% python3 -q
>>> import numpy as np
>>> from numpy import linalg as LA
>>> np.set_printoptions(suppress=True, linewidth=140)
>>> M = np.array([[2, -3, 2, -3, 2, -3],
...     [3, 0, 3, 0, 3, 0],
...     [2, -3, 2, -3, 2, -3],
...     [2, -3, 2, -3, 2, -3],
...     [3, 0, 3, 0, 3, 0],
...     [2, -3, 2, -3, 2, -3]])
>>> print(M)
[[ 2 -3  2 -3  2 -3]
 [ 3  0  3  0  3  0]
 [ 2 -3  2 -3  2 -3]
 [ 2 -3  2 -3  2 -3]
 [ 3  0  3  0  3  0]
 [ 2 -3  2 -3  2 -3]]
>>> Uu, sig, vt = LA.svd(M, full_matrices=False)
>>> print(round(float(np.sqrt((sig ** 2).sum())), 2), round(float(LA.norm(M)), 2))
14.49 14.49
>>> print(np.round(Uu.T @ Uu, 2) + 0)
[[1. 0. 0. 0. 0. 0.]
 [0. 1. 0. 0. 0. 0.]
 [0. 0. 1. 0. 0. 0.]
 [0. 0. 0. 1. 0. 0.]
 [0. 0. 0. 0. 1. 0.]
 [0. 0. 0. 0. 0. 1.]]
>>> print(np.round(vt @ vt.T, 2) + 0)
[[1. 0. 0. 0. 0. 0.]
 [0. 1. 0. 0. 0. 0.]
 [0. 0. 1. 0. 0. 0.]
 [0. 0. 0. 1. 0. 0.]
 [0. 0. 0. 0. 1. 0.]
 [0. 0. 0. 0. 0. 1.]]
>>> print(np.allclose(Uu * sig @ vt, M))
True
>>> print(LA.cond(M) > 100)
True
>>> print([round(float(x), 2) for x in LA.svd(M, compute_uv=False)[:3]])
[13.31, 5.74, 0.0]
>>> B = M / np.sqrt((M ** 2).mean(axis=1, keepdims=True))
>>> print(B[5].round(2))
[ 0.78 -1.18  0.78 -1.18  0.78 -1.18]
>>> data = np.load("w.npy")
>>> print(data)
[[30 10 10 19 15 25]
 [10 17 12 12 12 16]
 [10 12 29 17 14 21]
 [19 12 17 30 14 22]
 [15 12 14 14 31 18]
 [25 16 21 22 18 37]]
>>> x0 = np.array([1, -5, 4, -2, 1, 0])
>>> print(np.sign((data @ x0).round(6)))
[-1 -1  1 -1  1  1]
>>> print(LA.norm(data @ x0) <= LA.norm(data, 2) * LA.norm(x0) + 1e-9)
True
>>> print((data @ x0).argmax())
2
>>> print(data @ np.eye(6)[4])
[15. 12. 14. 14. 31. 18.]
